$ python -q
>>> import numpy as np
>>> np.set_printoptions(precision=2, suppress=True, linewidth=200, legacy="1.25")
>>> def rd(a):
...     return np.round(a, 2) + 0
... 
>>> X = np.load("w.npy")
>>> print(rd(X))
[[-1.81 -1.65 -0.18 -1.72]
 [ 2.1   1.15  0.51  1.74]
 [ 0.17 -2.67  1.09 -0.81]
 [ 0.54 -2.62  1.24 -0.56]
 [-0.15 -2.66  0.94 -1.01]
 [ 1.63 -2.    1.49  0.35]
 [-2.37  0.16 -1.12 -1.45]
 [-0.51 -2.59  0.75 -1.22]
 [ 2.36  0.04  1.04  1.52]
 [ 2.13  1.07  0.55  1.73]
 [-0.47 -2.6   0.78 -1.19]
 [ 2.37 -0.12  1.11  1.47]
 [-2.32 -0.44 -0.87 -1.63]
 [ 1.36 -2.24  1.46  0.1 ]
 [-1.98  1.54 -1.47 -0.73]
 [ 1.13  2.3  -0.37  1.51]
 [ 0.55 -2.62  1.24 -0.55]
 [-0.3  -2.64  0.86 -1.1 ]
 [-0.69 -2.53  0.65 -1.31]
 [-1.6  -1.9   0.   -1.68]
 [-1.6  -1.9   0.   -1.68]
 [ 2.1   1.14  0.51  1.74]
 [ 2.32  0.44  0.87  1.63]
 [-1.12  2.39 -1.41  0.11]
 [ 0.88 -2.51  1.35 -0.31]
 [ 2.06 -1.4   1.45  0.83]
 [ 1.84  1.6   0.22  1.73]
 [ 1.62  1.88  0.01  1.68]
 [-0.15  2.67 -1.08  0.83]
 [ 0.21 -2.67  1.11 -0.79]
 [-2.37  0.21 -1.14 -1.44]
 [-1.76  1.85 -1.49 -0.49]
 [ 2.29 -0.75  1.31  1.21]
 [ 1.59  1.92 -0.02  1.67]
 [ 1.03  2.37 -0.44  1.47]]
>>> # rows and columns are dependent
>>> print(np.abs(np.diag(np.linalg.qr(X)[1])) > 1e-9)
[ True  True False False]
>>> U, s, VT = np.linalg.svd(X)
>>> print(rd(s))
[13.44 11.59  0.    0.  ]
>>> B = U[:, :2] @ np.diag(s[:2]) @ VT[:2]
>>> print(rd(np.linalg.norm(X - B) / np.linalg.norm(X)))
0.0
>>> gram = np.cov(X, rowvar=False)
>>> print(rd(np.median(X, axis=0)))
[ 0.54 -0.44  0.55 -0.31]
>>> print(rd(np.corrcoef(X.T)))
[[ 1.    0.15  0.65  0.86]
 [ 0.15  1.   -0.66  0.63]
 [ 0.65 -0.66  1.    0.17]
 [ 0.86  0.63  0.17  1.  ]]
>>> print(gram.shape)
(4, 4)
>>> print(rd(X.std(axis=0)))
[1.58 1.9  0.93 1.28]
>>> print(np.argwhere(np.triu(np.abs(np.corrcoef(X.T)) > 0.8, 1)))
[[0 3]]
>>> F = np.load("sample8.npy")
>>> print(F)
[[ 0.64 -0.05  0.    0.38  0.05 -0.24]
 [-0.95  0.12  0.   -0.74 -0.12  0.54]
 [ 0.64 -0.05  0.    0.38  0.05 -0.24]
 [-1.    0.29  0.   -0.98 -0.29  0.91]
 [-0.64  0.05  0.   -0.38 -0.05  0.24]
 [-0.99  0.17  0.   -0.88 -0.17  0.69]
 [-0.98  0.15  0.   -0.83 -0.15  0.64]
 [ 0.95 -0.12  0.    0.74  0.12 -0.54]
 [-0.72  0.06  0.   -0.45 -0.06  0.29]
 [ 0.87 -0.09  0.    0.62  0.09 -0.42]
 [-0.54  0.04  0.   -0.31 -0.04  0.2 ]
 [-0.91  0.1   0.   -0.66 -0.1   0.46]
 [ 0.93 -0.11  0.    0.71  0.11 -0.5 ]
 [ 0.83 -0.08  0.    0.56  0.08 -0.38]
 [-0.15  0.01  0.   -0.08 -0.01  0.05]
 [-0.91  0.1   0.   -0.66 -0.1   0.46]
 [ 0.    0.    0.    0.    0.    0.  ]
 [ 0.    0.    0.    0.    0.    0.  ]
 [-1.    0.24  0.   -0.96 -0.24  0.83]
 [-0.15  0.01  0.   -0.08 -0.01  0.05]
 [ 0.72 -0.06  0.    0.45  0.06 -0.29]
 [-1.    0.35  0.   -0.99 -0.35  0.95]
 [ 0.72 -0.06  0.    0.45  0.06 -0.29]
 [ 0.87 -0.09  0.    0.62  0.09 -0.42]
 [-0.72  0.06  0.   -0.45 -0.06  0.29]
 [ 0.99 -0.18  0.    0.89  0.18 -0.72]
 [ 0.54 -0.04  0.    0.31  0.04 -0.2 ]
 [ 0.72 -0.06  0.    0.45  0.06 -0.29]
 [-0.91  0.1   0.   -0.66 -0.1   0.46]
 [-0.72  0.06  0.   -0.45 -0.06  0.29]
 [ 0.83 -0.08  0.    0.56  0.08 -0.38]]
>>> # looks like rank 4
>>> B = np.array([[0, 0], [1, 0], [3, -1], [3, 1], [1, 3], [0, 2]])
>>> print(rd(np.einsum("ik,kj->ji", F, B)))
[[ 1.14 -2.22  1.14 -2.94 -1.14 -2.64 -2.49  2.22 -1.35  1.86 -0.93 -1.98  2.13  1.68 -0.24 -1.98  0.    0.   -2.88 -0.24  1.35 -2.97  1.35  1.86 -1.35  2.67  0.93  1.35 -1.98 -1.35  1.68]
 [ 0.05 -0.02  0.05 -0.03 -0.05 -0.01  0.    0.02 -0.05  0.05 -0.03 -0.04  0.04  0.04 -0.01 -0.04  0.    0.   -0.02 -0.01  0.05 -0.14  0.05  0.05 -0.05 -0.01  0.03  0.05 -0.04 -0.05  0.04]]
>>> B @ F
Traceback (most recent call last):
  File "<python-input-22>", line 1, in <module>
    B @ F
    ~~^~~
ValueError: matmul: Input operand 1 has a mismatch in its core dimension 0, with gufunc signature (n?,k),(k,m?)->(n?,m?) (size 31 is different from 2)
